$ python -q
>>> import numpy as np
>>> np.set_printoptions(precision=2, suppress=True, linewidth=120, floatmode="fixed")
>>> K = np.load("w.npy")
>>> K
array([[1.00, 0.50, 0.25, 0.12, 0.06, 0.03, 0.02, 0.01, 0.00, 0.00, 0.00, 0.00, 0.00, 0.00, 0.00],
       [0.50, 1.00, 0.50, 0.25, 0.12, 0.06, 0.03, 0.02, 0.01, 0.00, 0.00, 0.00, 0.00, 0.00, 0.00],
       [0.25, 0.50, 1.00, 0.50, 0.25, 0.12, 0.06, 0.03, 0.02, 0.01, 0.00, 0.00, 0.00, 0.00, 0.00],
       [0.12, 0.25, 0.50, 1.00, 0.50, 0.25, 0.12, 0.06, 0.03, 0.02, 0.01, 0.00, 0.00, 0.00, 0.00],
       [0.06, 0.12, 0.25, 0.50, 1.00, 0.50, 0.25, 0.12, 0.06, 0.03, 0.02, 0.01, 0.00, 0.00, 0.00],
       [0.03, 0.06, 0.12, 0.25, 0.50, 1.00, 0.50, 0.25, 0.12, 0.06, 0.03, 0.02, 0.01, 0.00, 0.00],
       [0.02, 0.03, 0.06, 0.12, 0.25, 0.50, 1.00, 0.50, 0.25, 0.12, 0.06, 0.03, 0.02, 0.01, 0.00],
       [0.01, 0.02, 0.03, 0.06, 0.12, 0.25, 0.50, 1.00, 0.50, 0.25, 0.12, 0.06, 0.03, 0.02, 0.01],
       [0.00, 0.01, 0.02, 0.03, 0.06, 0.12, 0.25, 0.50, 1.00, 0.50, 0.25, 0.12, 0.06, 0.03, 0.02],
       [0.00, 0.00, 0.01, 0.02, 0.03, 0.06, 0.12, 0.25, 0.50, 1.00, 0.50, 0.25, 0.12, 0.06, 0.03],
       [0.00, 0.00, 0.00, 0.01, 0.02, 0.03, 0.06, 0.12, 0.25, 0.50, 1.00, 0.50, 0.25, 0.12, 0.06],
       [0.00, 0.00, 0.00, 0.00, 0.01, 0.02, 0.03, 0.06, 0.12, 0.25, 0.50, 1.00, 0.50, 0.25, 0.12],
       [0.00, 0.00, 0.00, 0.00, 0.00, 0.01, 0.02, 0.03, 0.06, 0.12, 0.25, 0.50, 1.00, 0.50, 0.25],
       [0.00, 0.00, 0.00, 0.00, 0.00, 0.00, 0.01, 0.02, 0.03, 0.06, 0.12, 0.25, 0.50, 1.00, 0.50],
       [0.00, 0.00, 0.00, 0.00, 0.00, 0.00, 0.00, 0.01, 0.02, 0.03, 0.06, 0.12, 0.25, 0.50, 1.00]])
>>> ev, evecs = np.linalg.eigh(K)
>>> vec = np.array([3, 2, 8, 9, 0, 2, 4, 4, 9, 3, 2, 1, 7, 8, 6])
>>> np.abs(K).sum(axis=1).max(), round(np.abs(ev).max(), 2)
(np.float64(2.98), np.float64(2.82))
>>> np.round(vec @ K @ vec, 2)
np.float64(929.16)
>>> round(vec @ K @ vec / (vec @ vec), 2), round(float(ev[0]), 2), np.round(ev[-1], 2)
(np.float64(2.12), 0.34, np.float64(2.82))
>>> vec = np.array([3, 2, 3, 2, 3, 3, 2, 0, 2, 2, 2, 0, 2, 1, 1])
>>> h1 = np.maximum(K @ vec, 0)
>>> np.flatnonzero(h1 > 1e-9)
array([ 0,  1,  2,  3,  4,  5,  6,  7,  8,  9, 10, 11, 12, 13, 14])
>>> np.tanh(K @ vec)
array([1.00, 1.00, 1.00, 1.00, 1.00, 1.00, 1.00, 1.00, 1.00, 1.00, 1.00, 1.00, 1.00, 0.99, 0.98])
>>> q, evecs = np.linalg.qr(K[:, :14])[0], np.linalg.qr(K[:, 14:])[0]
>>> s = np.linalg.svd(q.T @ evecs, compute_uv=False)
>>> round(np.linalg.norm(q @ q.T - evecs @ evecs.T, 2), 2)
np.float64(1.0)
>>> F = np.loadtxt("block19.csv", delimiter=",")
>>> F
array([[0.00, 1.00, 0.00, 1.00],
       [3.00, 1.00, 3.00, 1.00],
       [0.00, 1.00, 0.00, 1.00],
       [3.00, 1.00, 3.00, 1.00]])
>>> U, s, Vh = np.linalg.svd(F)
>>> print(s.round(2) + 0)
[6.36 1.89 0.00 0.00]
>>> np.argmax(s[:-1] / (s[1:] + 1e-6)) + 1
np.int64(2)
>>> M2 = U[:, :2] @ np.diag(s[:2]) @ Vh[:2]
>>> np.round(np.abs(F - M2).max(), 2)
np.float64(0.0)
>>> round(float(np.linalg.norm(F - M2) / np.linalg.norm(F)), 2)
0.0
>>> M2.round(2) + 0
array([[0.00, 1.00, 0.00, 1.00],
       [3.00, 1.00, 3.00, 1.00],
       [0.00, 1.00, 0.00, 1.00],
       [3.00, 1.00, 3.00, 1.00]])
>>> rank = np.linalg.matrix_rank(F)
>>> print(rank)
2
>>> null = np.linalg.svd(F)[2][rank:].T
>>> np.round(F @ null, 2) + 0
array([[0.00, 0.00],
       [0.00, 0.00],
       [0.00, 0.00],
       [0.00, 0.00]])
>>> [int(np.linalg.matrix_rank(F[:i])) for i in range(1, len(F) + 1)]
[1, 2, 2, 2]
>>> P = np.triu(np.array([[0, -1, -1, 2], [-1, 1, -2, 1], [0, 1, 3, 3], [1, -3, -3, -2]]), 1) + np.eye(4)
>>> M2 = P @ F @ np.linalg.inv(P)
>>> np.linalg.matrix_rank(M2)
np.int64(2)
>>> np.round(np.poly(M2), 2) + 0
array([  1.00,  -2.00, -12.00,   0.00,   0.00])
>>> mat = np.array([[1, -2, 4, -8],
...     [1, -1, 1, -1],
...     [1, 0, 0, 0],
...     [1, 1, 1, 1],
...     [1, 2, 4, 8],
...     [1, 3, 9, 27],
...     [1, 4, 16, 64],
...     [1, 5, 25, 125],
...     [1, 6, 36, 216],
...     [1, 7, 49, 343],
...     [1, 8, 64, 512]])
>>> vec = np.array([3, 3, 3, 1])
>>> rhs = mat @ vec
>>> np.round(np.linalg.pinv(mat) @ mat, 2) + 0
array([[1.00, 0.00, 0.00, 0.00],
       [0.00, 1.00, 0.00, 0.00],
       [0.00, 0.00, 1.00, 0.00],
       [0.00, 0.00, 0.00, 1.00]])
>>> try:
...     np.linalg.solve(mat, rhs)
... except np.linalg.LinAlgError as e:
...     print(repr(e))
... 
LinAlgError('Last 2 dimensions of the array must be square')
>>> np.linalg.lstsq(mat, rhs)[0]
array([3.00, 3.00, 3.00, 1.00])
>>> rng = np.random.default_rng(924573)
>>> rhs = rhs + 0.1 * rng.normal(size=11)
>>> rhs
array([  0.98,   2.11,   3.00,   9.87,  28.89,  66.10, 127.18, 218.05, 344.99, 513.79, 731.04])
>>> beta, *_ = np.linalg.lstsq(mat, rhs)
>>> print(beta.round())
[3.00 3.00 3.00 1.00]
>>> np.round(mat.T @ (rhs - mat @ beta), 2) + 0
array([0.00, 0.00, 0.00, 0.00])
